>>> import numpy as np
>>> import numpy.linalg as la
>>> np.set_printoptions(precision=1, suppress=True, linewidth=140)
>>> M = np.array([[1, 1, 1, 1, 1, 1, 1, 1],
...     [1, 1, -1, -1, 1, 1, -1, -1],
...     [1, -1, -1, 1, 1, -1, -1, 1],
...     [1, -1, 1, -1, -1, 1, -1, 1]])
>>> M
array([[ 1,  1,  1,  1,  1,  1,  1,  1],
       [ 1,  1, -1, -1,  1,  1, -1, -1],
       [ 1, -1, -1,  1,  1, -1, -1,  1],
       [ 1, -1,  1, -1, -1,  1, -1,  1]])
>>> w1 = np.array([[0, -2, 1, -2, 2, 1],
...     [-2, -2, 0, 2, 2, 0],
...     [0, 2, 1, 2, 3, -2],
...     [-1, 2, -1, -1, 0, 0],
...     [0, -2, 0, 0, -2, 1],
...     [-2, 1, -1, -3, 3, -2],
...     [1, -2, 0, 0, 3, 1],
...     [-2, 2, 1, 0, -2, 0]])
>>> beta = np.array([2, 3, -3, 1, 3, -3])
>>> hid = np.maximum(M @ w1 + beta, 0)
>>> print(la.matrix_rank(hid))
3
>>> hid
array([[ 0,  2,  0,  0, 12,  0],
       [ 0,  0,  0,  0,  4,  0],
       [ 2,  4,  0,  0,  0,  2],
       [ 0, 10,  0,  0,  6,  0]])
>>> cent = np.array([[-2, -1], [1, -2], [-3, 1], [-1, 1], [-1, -1], [-3, -1]])
>>> print(hid @ cent)
[[-10 -16]
 [ -4  -4]
 [ -6 -12]
 [  4 -26]]
>>> (hid @ cent).round(6).argmax(axis=1)
array([0, 0, 0, 0])
>>> w1 @ cent
array([[ -8,   0],
       [ -2,   6],
       [  0,  -2],
       [  8,  -5],
       [ -3,   5],
       [ 14,  -5],
       [-10,  -1],
       [  5,   1]])
>>> t = np.radians(180)
>>> r_ = np.eye(8)
>>> r_[2, 2] = r_[4, 4] = np.cos(t)
>>> r_[2, 4], r_[4, 2] = -np.sin(t), np.sin(t)
>>> r_.round(1) + 0
array([[ 1.,  0.,  0.,  0.,  0.,  0.,  0.,  0.],
       [ 0.,  1.,  0.,  0.,  0.,  0.,  0.,  0.],
       [ 0.,  0., -1.,  0.,  0.,  0.,  0.,  0.],
       [ 0.,  0.,  0.,  1.,  0.,  0.,  0.,  0.],
       [ 0.,  0.,  0.,  0., -1.,  0.,  0.,  0.],
       [ 0.,  0.,  0.,  0.,  0.,  1.,  0.,  0.],
       [ 0.,  0.,  0.,  0.,  0.,  0.,  1.,  0.],
       [ 0.,  0.,  0.,  0.,  0.,  0.,  0.,  1.]])
>>> M2 = M @ r_.T
>>> np.allclose(la.norm(M, axis=1), la.norm(M2, axis=1))
True
>>> np.allclose(M @ M.T, M2 @ M2.T)
True
>>> M2
array([[ 1.,  1., -1.,  1., -1.,  1.,  1.,  1.],
       [ 1.,  1.,  1., -1., -1.,  1., -1., -1.],
       [ 1., -1.,  1.,  1., -1., -1., -1.,  1.],
       [ 1., -1., -1., -1.,  1.,  1., -1.,  1.]])
>>> la.svd(M, compute_uv=False), la.svd(M2, compute_uv=False)
(array([2.8, 2.8, 2.8, 2.8]), array([2.8, 2.8, 2.8, 2.8]))
>>> f = np.array([3, 0, 4])
>>> g = np.array([2, 5, 1, 6, 2, 1])
>>> E = np.outer(f, g)
>>> E
array([[ 6, 15,  3, 18,  6,  3],
       [ 0,  0,  0,  0,  0,  0],
       [ 8, 20,  4, 24,  8,  4]])
>>> left, sigma, Vt = la.svd(E)
>>> evecs = Vt[:(sigma > 1e-8).sum()]
>>> rng = np.random.default_rng(952115)
>>> vec = E[2] + 5 * E[0] + rng.integers(2) * np.eye(6)[0]
>>> vec
array([ 39.,  95.,  19., 114.,  38.,  19.])
>>> np.round(evecs.T @ evecs, 1) + 0
array([[0.1, 0.1, 0. , 0.2, 0.1, 0. ],
       [0.1, 0.4, 0.1, 0.4, 0.1, 0.1],
       [0. , 0.1, 0. , 0.1, 0. , 0. ],
       [0.2, 0.4, 0.1, 0.5, 0.2, 0.1],
       [0.1, 0.1, 0. , 0.2, 0.1, 0. ],
       [0. , 0.1, 0. , 0.1, 0. , 0. ]])
>>> print(np.allclose(evecs.T @ evecs @ vec, vec))
False
>>> G = E.T @ E
>>> np.allclose(G, G.T)
True
>>> print(np.round(la.eigvalsh(G)[::-1], 1) + 0)
[1775.    0.    0.    0.    0.    0.]
>>> print(np.trace(G), (E ** 2).sum())
1775 1775
>>> mat = np.array([[0, 0, 3],
...     [2, 0, 1],
...     [1, 1, 2],
...     [3, 1, 0],
...     [3, 3, 2],
...     [1, 2, 2],
...     [-4, 0, 1]])
>>> mat
array([[ 0,  0,  3],
       [ 2,  0,  1],
       [ 1,  1,  2],
       [ 3,  1,  0],
       [ 3,  3,  2],
       [ 1,  2,  2],
       [-4,  0,  1]])
>>> t = np.radians(120)
>>> r_ = np.eye(3)
>>> r_[0, 0] = r_[1, 1] = np.cos(t)
>>> r_[0, 1], r_[1, 0] = -np.sin(t), np.sin(t)
>>> r_
array([[-0.5, -0.9,  0. ],
       [ 0.9, -0.5,  0. ],
       [ 0. ,  0. ,  1. ]])
>>> M2 = mat @ r_.T
>>> np.allclose(la.norm(mat, axis=1), la.norm(M2, axis=1))
True
>>> np.allclose(mat @ mat.T, M2 @ M2.T)
True
>>> print(la.svd(mat, compute_uv=False), la.svd(M2, compute_uv=False))
[7.2 4.6 2.1] [7.2 4.6 2.1]
>>> np.abs(M2 - mat).max(axis=0)
array([7.1, 3.5, 0. ])
>>> round(la.det(r_), 1), round(np.trace(r_), 1)
(np.float64(1.0), np.float64(0.0))
>>> proj = mat @ la.solve(mat.T @ mat, mat.T)
>>> proj.round(1) + 0
array([[ 0.7,  0.3,  0.3, -0.1, -0.1,  0.1,  0.1],
       [ 0.3,  0.3,  0.1,  0.1,  0. , -0.1, -0.3],
       [ 0.3,  0.1,  0.2,  0. ,  0.2,  0.2,  0. ],
       [-0.1,  0.1,  0. ,  0.2,  0.2,  0. , -0.3],
       [-0.1,  0. ,  0.2,  0.2,  0.6,  0.4,  0. ],
       [ 0.1, -0.1,  0.2,  0. ,  0.4,  0.3,  0.2],
       [ 0.1, -0.3,  0. , -0.3,  0. ,  0.2,  0.7]])
>>> np.diag(proj)
array([0.7, 0.3, 0.2, 0.2, 0.6, 0.3, 0.7])
>>> t = np.radians(30)
>>> r_ = np.eye(6)
>>> r_[5, 5] = r_[4, 4] = np.cos(t)
>>> r_[5, 4], r_[4, 5] = -np.sin(t), np.sin(t)
>>> r_
array([[ 1. ,  0. ,  0. ,  0. ,  0. ,  0. ],
       [ 0. ,  1. ,  0. ,  0. ,  0. ,  0. ],
       [ 0. ,  0. ,  1. ,  0. ,  0. ,  0. ],
       [ 0. ,  0. ,  0. ,  1. ,  0. ,  0. ],
       [ 0. ,  0. ,  0. ,  0. ,  0.9,  0.5],
       [ 0. ,  0. ,  0. ,  0. , -0.5,  0.9]])
>>> M2 = E @ r_.T
>>> np.allclose(la.norm(E, axis=1), la.norm(M2, axis=1))
True
>>> np.allclose(E @ E.T, M2 @ M2.T)
True
>>> np.round(la.det(r_), 1), round(float(np.trace(r_)), 1)
(np.float64(1.0), 5.7)
>>> J = np.array([[4, 5, 8, 15, 17],
...     [5, 2, 9, 12, 13],
...     [8, 9, 6, 6, 9],
...     [15, 12, 6, 16, 15],
...     [17, 13, 9, 15, 12]])
>>> M2 = np.array([[0, 3, 2], [3, 0, 1]])
>>> cent = np.kron(M2, J)
>>> print(np.round(la.norm(cent, 2), 1), round(la.norm(M2, 2) * la.norm(J, 2), 1))
202.5 202.5
>>> print(cent.shape)
(10, 15)
>>> cent = np.array([[2, 1, -3, 3, 5, 1],
...     [4, 2, 0, -4, 5, -3],
...     [2, 4, 5, -3, -2, 0],
...     [-4, 3, -5, 4, 1, 4]])
>>> K = rng.normal(size=(20, 4)) @ cent + np.array([0, 1, 0, 2, 0, 0])
>>> K
array([[  8.1,   4.8,   0.5,  -0.9,   8.9,  -2.9],
       [  0.2,   0.1,  -0.2,   5.7,  -0.1,   1.8],
       [ -4.7,  -0.6,  -1.8,   7.8,  -4. ,   4.2],
       [  9. ,  -6.1,  -1.3,   7.4,   8.9,  -2.7],
       [  7.5,   0.5,   2.9,   2. ,   4.7,  -2.1],
       [ -1.3,  -0.4,   9. ,   0.5, -10.6,   0.6],
       [  5.2,  -0.7,   3.1,  -1.9,   2.4,  -4.2],
       [ -1.7,  -1.5,   4.5,   2.8,  -6.9,   0.9],
       [  2.4,   9. ,  -8.8,   4.3,  12.6,   2.1],
       [ -2.4,   4.2,  -3.1,   2.1,   1.2,   1.5],
       [  5.1,   5.8,  -6.6,   5.5,  12.6,   1. ],
       [ -6. ,  -2.2, -12.6,  12.5,   4.9,   4.8],
       [  5. ,  10.7,   6.2,  -3.7,   1.2,  -0.2],
       [  6.5,  -8.5,   5.1,  -2.1,   0.4,  -7.4],
       [  1.1,   7.6,   0.7,  -0.9,   1.9,   0.5],
       [  1. ,   5.9,  -2. ,   1.3,   4. ,   0.8],
       [ -1.8,  -0.1,   2. ,  -0.3,  -3.9,  -0.9],
       [  6.9,   5.1,  10.3, -10.1,  -1.2,  -6.2],
       [ -8. ,   0.5,   3.1,   7.2, -12.3,   6.2],
       [-10.9,  -1.9,  -9.7,  16.1,  -3.5,   9.3]])
>>> np.unique(K.round(6), axis=0).shape
(20, 6)
>>> la.lstsq(K[:-1].T, K[-1])[2]
np.int32(5)
>>> cent = K[[18, 19]].astype(float)
>>> for _ in range(5):
...     labels = la.norm(K[:, None] - cent, axis=-1).argmin(axis=1)
...     cent = np.array([K[labels == j].mean(axis=0) for j in range(2)])
... 
>>> labels
array([0, 0, 0, 1, 0, 0, 0, 0, 1, 0, 1, 1, 0, 0, 0, 0, 0, 0, 0, 1])
>>> cent[1] - cent[0]
array([ -1.5,  -0.9, -10.5,   8.5,   8. ,   3.4])
>>> cent
array([[ 1.4,  1.8,  2.7,  0.6, -0.9, -0.5],
       [-0.1,  0.9, -7.8,  9.1,  7.1,  2.9]])
>>> rank = la.matrix_rank(K)
>>> rank
np.int64(5)
>>> null = la.svd(K)[2][rank:].T
>>> print([int(la.matrix_rank(np.delete(K, i, axis=0))) for i in range(20)])
[5, 5, 5, 5, 5, 5, 5, 5, 5, 5, 5, 5, 5, 5, 5, 5, 5, 5, 5, 5]
>>> np.round(K @ null, 1) + 0
array([[0.],
       [0.],
       [0.],
       [0.],
       [0.],
       [0.],
       [0.],
       [0.],
       [0.],
       [0.],
       [0.],
       [0.],
       [0.],
       [0.],
       [0.],
       [0.],
       [0.],
       [0.],
       [0.],
       [0.]])
>>> np.round(null @ null.T, 1) + 0
array([[ 0.3,  0.1, -0.3,  0. , -0.3,  0. ],
       [ 0.1,  0. , -0.1,  0. , -0.1,  0. ],
       [-0.3, -0.1,  0.3,  0. ,  0.3,  0. ],
       [ 0. ,  0. ,  0. ,  0. ,  0. ,  0. ],
       [-0.3, -0.1,  0.3,  0. ,  0.3,  0. ],
       [ 0. ,  0. ,  0. ,  0. ,  0. ,  0. ]])
